% python3 -q
>>> import numpy as np
>>> import numpy.linalg as la
>>> np.set_printoptions(suppress=True, linewidth=200)
>>> X = np.loadtxt("dump.csv", delimiter=",")
>>> X
array([[-2.,  1.,  1.,  1.,  1.,  1.,  1.],
       [ 1., -2.,  1.,  1.,  1.,  1.,  1.],
       [ 1.,  1., -2.,  1.,  1.,  1.,  1.],
       [ 1.,  1.,  1., -2.,  1.,  1.,  1.],
       [ 1.,  1.,  1.,  1., -2.,  1.,  1.],
       [ 1.,  1.,  1.,  1.,  1., -2.,  1.],
       [ 1.,  1.,  1.,  1.,  1.,  1., -2.]])
>>> other = la.invert(X)
Traceback (most recent call last):
  File "<python-input-5>", line 1, in <module>
    other = la.invert(X)
            ^^^^^^^^^
AttributeError: module 'numpy.linalg' has no attribute 'invert'
>>> other = la.inv(X)
>>> np.round(X @ other, 3) + 0
array([[1., 0., 0., 0., 0., 0., 0.],
       [0., 1., 0., 0., 0., 0., 0.],
       [0., 0., 1., 0., 0., 0., 0.],
       [0., 0., 0., 1., 0., 0., 0.],
       [0., 0., 0., 0., 1., 0., 0.],
       [0., 0., 0., 0., 0., 1., 0.],
       [0., 0., 0., 0., 0., 0., 1.]])
>>> round(la.slogdet(X)[0], 3)
np.float64(1.0)
>>> round(float(la.det(X) * la.det(other)), 3)
1.0
>>> (np.abs(other) > 1e-9).astype(int)
array([[1, 1, 1, 1, 1, 1, 1],
       [1, 1, 1, 1, 1, 1, 1],
       [1, 1, 1, 1, 1, 1, 1],
       [1, 1, 1, 1, 1, 1, 1],
       [1, 1, 1, 1, 1, 1, 1],
       [1, 1, 1, 1, 1, 1, 1],
       [1, 1, 1, 1, 1, 1, 1]])
>>> Q, r_ = la.qr(X)
>>> np.trace(Q @ Q.T)
np.float64(7.0)
>>> round(float(abs(r_[0, 0])), 3), round(float(la.norm(X[:, 0])), 3)
(3.162, 3.162)
>>> round(float(la.det(X)), 3)
2916.0
>>> np.round(np.sort(np.abs(la.eigvals(X))), 3)
array([3., 3., 3., 3., 3., 3., 4.])
>>> X.inv()
Traceback (most recent call last):
  File "<python-input-16>", line 1, in <module>
    X.inv()
    ^^^^^
AttributeError: 'numpy.ndarray' object has no attribute 'inv'
>>> np.trace(X)
np.float64(-14.0)
>>> np.allclose(X, X.T)
True
>>> X @ X
array([[10.,  1.,  1.,  1.,  1.,  1.,  1.],
       [ 1., 10.,  1.,  1.,  1.,  1.,  1.],
       [ 1.,  1., 10.,  1.,  1.,  1.,  1.],
       [ 1.,  1.,  1., 10.,  1.,  1.,  1.],
       [ 1.,  1.,  1.,  1., 10.,  1.,  1.],
       [ 1.,  1.,  1.,  1.,  1., 10.,  1.],
       [ 1.,  1.,  1.,  1.,  1.,  1., 10.]])
>>> np.round(la.matrix_power(X, 3), 3)
array([[-14.,  13.,  13.,  13.,  13.,  13.,  13.],
       [ 13., -14.,  13.,  13.,  13.,  13.,  13.],
       [ 13.,  13., -14.,  13.,  13.,  13.,  13.],
       [ 13.,  13.,  13., -14.,  13.,  13.,  13.],
       [ 13.,  13.,  13.,  13., -14.,  13.,  13.],
       [ 13.,  13.,  13.,  13.,  13., -14.,  13.],
       [ 13.,  13.,  13.,  13.,  13.,  13., -14.]])
>>> np.allclose(X @ X.T, X.T @ X)
True
>>> np.zeros(7, 7)
Traceback (most recent call last):
  File "<python-input-22>", line 1, in <module>
    np.zeros(7, 7)
    ~~~~~~~~^^^^^^
TypeError: Cannot interpret '7' as a data type
>>> X - X[0]
array([[ 0.,  0.,  0.,  0.,  0.,  0.,  0.],
       [ 3., -3.,  0.,  0.,  0.,  0.,  0.],
       [ 3.,  0., -3.,  0.,  0.,  0.,  0.],
       [ 3.,  0.,  0., -3.,  0.,  0.,  0.],
       [ 3.,  0.,  0.,  0., -3.,  0.,  0.],
       [ 3.,  0.,  0.,  0.,  0., -3.,  0.],
       [ 3.,  0.,  0.,  0.,  0.,  0., -3.]])
>>> np.count_nonzero(X)
np.int64(49)
>>> round(float(la.eigvalsh(X).min()), 3)
-3.0
>>> np.all(la.eigvalsh(X) > 0)
np.False_
>>> data = np.load("data.npy")
>>> data
array([[  0.9,  -1.2,   0.2,  -0.7,   0.7,  -0.4],
       [ -0.3,   0.8,   0.1,   0.1,  -0.6,   1.3],
       [  1.3,  -0.5,   2.5,   0.9,   1.2,   0.4],
       [  0.6,  -0.1,   1. ,  -1.6,  -0.6,  -1. ],
       [  2.5,  -1.3,   0.1,  -2.1,  -1.7,  -1.8],
       [ -0.1,  -0.3,  -0.9,  -1.7,   1.3,  -0.9],
       [  0.4,   0.5,   0.1,   0.7,  -0.1,   0.4],
       [  0.1,   0.1,   1. ,  -0.4,  -0.3,   0.2],
       [ -0.3,   0.9,   0.5,  -0.9,   0.8,   0.4],
       [ 10. ,  22. , -30. , -40. ,  30. ,  22. ],
       [ -0.8,  -0.1,   0. ,   2.4,  -0.2,   0.3],
       [  3.3,   1.2,   1.8,   0.8,  -2.4,   0.1],
       [  0.6,   1.2,  -0.6,  -0.1,  -1. ,   0.8],
       [ -0.9,   1.1,  -0.3,  -1. ,   1.2,  -0.3],
       [  0.7,   0.9,  -1.3,  -0.1,   0.4,  -0.5],
       [ -0.5,  -1. ,  -2.2,  -0.2,   1.1,  -0.3],
       [  1. ,   0. ,  -2.5,  -1.9,  -0.5,  -1. ],
       [ -0.9,   0.1,  -0.8,  -0.5,  -0.9,   0.2],
       [ -0.5,   0.1,  -0.3,  -0.3,   1.7,  -2.2],
       [  0.3,  -0.5,  -1.7,  -0.2,   0.8,  -0.1],
       [ -1.5,   0.8,  -0.9,   0.7,   0.4,  -0.3]])
>>> np.argsort(-la.norm(data, axis=0).round(6), kind="stable")[:3]
array([3, 2, 4])
>>> la.cond(data) > 100
np.False_
>>> np.round(np.abs(la.svd(data)[2][-1]), 3)
array([0.183, 0.701, 0.05 , 0.282, 0.188, 0.598])
>>> [round(float(x), 3) for x in la.svd(data, compute_uv=False)[:3]]
[66.985, 6.522, 5.781]
>>> proj = data @ la.solve(data.T @ data, data.T)
>>> np.round(la.eigvalsh(proj), 3) + 0
array([0., 0., 0., 0., 0., 0., 0., 0., 0., 0., 0., 0., 0., 0., 0., 1., 1., 1., 1., 1., 1.])
>>> np.round(proj @ data[:, 0], 3)
array([ 0.9, -0.3,  1.3,  0.6,  2.5, -0.1,  0.4,  0.1, -0.3, 10. , -0.8,  3.3,  0.6, -0.9,  0.7, -0.5,  1. , -0.9, -0.5,  0.3, -1.5])
>>> np.allclose(proj @ proj, proj)
True
>>> w1 = np.array([[-1, -1, -1, 3],
...     [0, -3, -3, 2],
...     [2, -2, 0, 0],
...     [0, 3, -1, 2],
...     [3, -2, -1, -3],
...     [-2, -2, -1, -3]])
>>> coef = np.array([2, 1, 0, 1])
>>> act = np.maximum(data @ w1 + coef, 0)
>>> np.round((act > 0).mean(axis=0), 3)
array([0.667, 0.524, 0.476, 0.524])
>>> la.matrix_rank(act)
np.int64(4)
>>> basis = np.array([[1, 1, 0], [0, 0, 2], [0, 1, 0], [2, 1, 1]])
>>> (act @ basis).round(6).argmax(axis=1)
array([1, 0, 0, 0, 0, 1, 0, 0, 0, 0, 2, 0, 0, 0, 0, 2, 0, 2, 1, 2, 2])
>>> w1 @ basis
array([[ 5,  1,  1],
       [ 4, -1, -4],
       [ 2,  2, -4],
       [ 4,  1,  8],
       [-3, -1, -7],
       [-8, -6, -7]])
>>> cen = data - data.mean(axis=1)
Traceback (most recent call last):
  File "<python-input-45>", line 1, in <module>
    cen = data - data.mean(axis=1)
          ~~~~~^~~~~~~~~~~~~~~~~~~
ValueError: operands could not be broadcast together with shapes (21,6) (21,) 
>>> cen = data - data.mean(axis=0)
>>> left, sv, Vh = la.svd(cen, full_matrices=False)
>>> la.matrix_rank(cen)
np.int64(6)
>>> (np.sign(left[:, 0]) == np.sign(left[0, 0])).astype(int)
array([1, 1, 1, 1, 1, 1, 1, 1, 1, 0, 1, 1, 1, 1, 1, 1, 1, 1, 1, 1, 1])
>>> np.abs(Vh[0]).argmax()
np.int64(3)
>>> np.round(sv ** 2 / (sv ** 2).sum(), 3)
array([0.975, 0.01 , 0.007, 0.004, 0.002, 0.001])
>>> np.round(cen.mean(axis=0), 3) + 0
array([0., 0., 0., 0., 0., 0.])
>>> np.abs(left[:, 0]).argmax()
np.int64(9)
